% python3 -q
>>> import numpy as np
>>> from numpy import linalg as LA
>>> np.set_printoptions(precision=3, suppress=True, linewidth=120, floatmode="fixed")
>>> A = np.loadtxt("run2.csv", delimiter=",")
>>> A
array([[ 2.000, -2.000,  3.000,  2.000],
       [ 0.000,  2.000,  2.000,  1.000],
       [ 0.000,  0.000, -3.000,  1.000],
       [ 0.000,  0.000,  0.000, -2.000]])
>>> # triangular
>>> q, R = LA.qr(A)
>>> R
array([[ 2.000, -2.000,  3.000,  2.000],
       [ 0.000,  2.000,  2.000,  1.000],
       [ 0.000,  0.000, -3.000,  1.000],
       [ 0.000,  0.000,  0.000, -2.000]])
>>> print(q.shape, R.shape)
(4, 4) (4, 4)
>>> abs(R[0, 0]), np.round(LA.norm(A[:, 0]), 3)
(np.float64(2.0), np.float64(2.0))
>>> q
array([[ 1.000,  0.000,  0.000,  0.000],
       [-0.000,  1.000,  0.000,  0.000],
       [-0.000, -0.000,  1.000,  0.000],
       [-0.000, -0.000, -0.000,  1.000]])
>>> W1 = np.array([[0, 3, 3, 0], [2, 0, 0, 0], [2, 0, 2, 3], [3, 2, 0, 1]])
>>> b = np.array([-4, 0, -2, 2])
>>> act = np.maximum(R @ W1 + b, 0)
>>> (act > 0).mean(axis=0)
array([0.500, 0.750, 0.500, 0.500])
>>> act
array([[ 4.000, 10.000, 10.000, 13.000],
       [ 7.000,  2.000,  2.000,  9.000],
       [ 0.000,  2.000,  0.000,  0.000],
       [ 0.000,  0.000,  0.000,  0.000]])
>>> basis = np.array([[8, 3], [0, 7], [-6, -5], [0, -4]])
>>> print(W1 @ basis)
[[-18   6]
 [ 16   6]
 [  4 -16]
 [ 24  19]]
>>> feats = np.load("arr.npy")
>>> feats
array([[-10,  -6],
       [ -6,  10]])
>>> # symmetric
>>> ev, evecs = LA.eig(feats)
>>> np.sort(LA.eigvals(feats @ feats))
array([136.000, 136.000])
>>> print(np.sort(LA.eigvals(feats.T)))
[-11.662  11.662]
>>> np.sort(LA.eigvals(LA.inv(feats)))
array([-0.086,  0.086])
>>> hat = np.triu(np.array([[-3, 2], [-3, 2]]), 1) + np.eye(2)
>>> other = hat @ feats @ LA.inv(hat)
>>> np.trace(other), np.trace(feats)
(np.float64(0.0), np.int64(0))
>>> LA.matrix_rank(other)
np.int64(2)
>>> K = np.load("m.npy")
>>> K
array([[3.100, 1.000],
       [3.000, 1.100]])
>>> ev, evecs = LA.eig(K)
>>> round(float(np.prod(ev)), 3)
0.41
>>> np.sort(LA.eigvals(LA.inv(K)))
array([ 0.244, 10.000])
>>> vec = np.array([2, -3])
>>> h1 = np.maximum(K @ vec, 0)
>>> np.maximum(K @ vec, 0) - np.maximum(-K @ vec, 0)
array([3.200, 2.700])
>>> np.tanh(K @ vec)
array([0.997, 0.991])
>>> other = np.array([[2, 1], [3, 2]])
>>> basis = np.array([[2, -1], [3, 2]])
>>> mat = np.kron(other, basis)
>>> mat
array([[ 4, -2,  2, -1],
       [ 6,  4,  3,  2],
       [ 6, -3,  4, -2],
       [ 9,  6,  6,  4]])
>>> other = np.array([[5, 5, 2], [3, 1, 5], [2, 3, 4], [1, 5, 1]])
>>> np.einsum("ij,ij->i", mat, mat)
array([ 25,  65,  65, 169])
>>> LA.matrix_rank(mat @ other)
np.int64(3)
>>> mat @ other
array([[17, 19,  5],
       [50, 53, 46],
       [27, 29, 11],
       [79, 89, 76]])
>>> np.einsum("ik,kj->ji", mat, other)
array([[17, 50, 27, 79],
       [19, 53, 29, 89],
       [ 5, 46, 11, 76]])
>>> LA.matrix_rank(np.vstack([mat, other.T]))
np.int64(4)
>>> np.einsum("ij->j", mat)
array([25,  5, 15,  3])
>>> np.vstack([mat, other.T]).shape
(7, 4)
>>> np.round(np.abs(LA.eigvals(mat)).max(), 3)
np.float64(9.874)
>>> (mat - mat.T) / 2
array([[ 0.000, -4.000, -2.000, -5.000],
       [ 4.000,  0.000,  3.000, -2.000],
       [ 2.000, -3.000,  0.000, -4.000],
       [ 5.000,  2.000,  4.000,  0.000]])
>>> (mat + mat.T) / 2
array([[4.000, 2.000, 4.000, 4.000],
       [2.000, 4.000, 0.000, 4.000],
       [4.000, 0.000, 4.000, 2.000],
       [4.000, 4.000, 2.000, 4.000]])
>>> np.sort(np.abs(LA.eigvals(mat)))
array([0.709, 0.709, 9.874, 9.874])
>>> mat @ mat
array([[  7, -28,   4, -16],
       [ 84,   7,  48,   4],
       [ 12, -48,   7, -28],
       [144,  12,  84,   7]])
>>> np.trace(mat)
np.int64(16)
>>> np.round(LA.det(mat), 3)
np.float64(49.0)
>>> print(np.allclose(mat, mat.T))
False
>>> gram = mat.T @ mat
>>> print(LA.eigvalsh(gram)[::-1])
[263.007  59.990   0.817   0.186]
>>> np.trace(gram), (mat ** 2).sum()
(np.int64(324), np.int64(324))
>>> (mat @ mat.T).shape
(4, 4)
>>> vec = np.array([5, 2, -2, -3])
>>> rhs = mat @ vec
>>> b, lr = np.zeros(4), 1 / LA.norm(mat, 2) ** 2
>>> for i in range(250):
...     b -= lr * mat.T @ (mat @ b - rhs)
...     if i % 50 == 0: print(i, round(LA.norm(mat @ b - rhs), 3))
... 
0 8.252
50 4.207
100 3.614
150 3.108
200 2.676
>>> b
array([ 4.081,  0.822, -0.513, -1.095])
>>> rng = np.random.default_rng(113)
>>> labels = rng.permutation(4)
>>> other = mat[:, labels] * rng.choice([-1, 1], 4)
>>> print(other)
[[ 1 -2 -2 -4]
 [-2  4 -3 -6]
 [ 2 -3 -4 -6]
 [-4  6 -6 -9]]
>>> Uu, _, Vh = LA.svd(mat.T @ other)
>>> print(np.round(Uu @ Vh, 3) + 0)
[[ 0.000  0.000  0.000 -1.000]
 [ 0.000  1.000  0.000  0.000]
 [ 0.000  0.000 -1.000  0.000]
 [-1.000  0.000  0.000  0.000]]
>>> arr = -3 * np.eye(5) + np.ones((5, 5))
>>> arr
array([[-2.000,  1.000,  1.000,  1.000,  1.000],
       [ 1.000, -2.000,  1.000,  1.000,  1.000],
       [ 1.000,  1.000, -2.000,  1.000,  1.000],
       [ 1.000,  1.000,  1.000, -2.000,  1.000],
       [ 1.000,  1.000,  1.000,  1.000, -2.000]])
>>> ev, evecs = LA.eig(arr)
>>> np.sort(LA.eigvals(LA.inv(arr)))
array([-0.333, -0.333, -0.333, -0.333,  0.500])
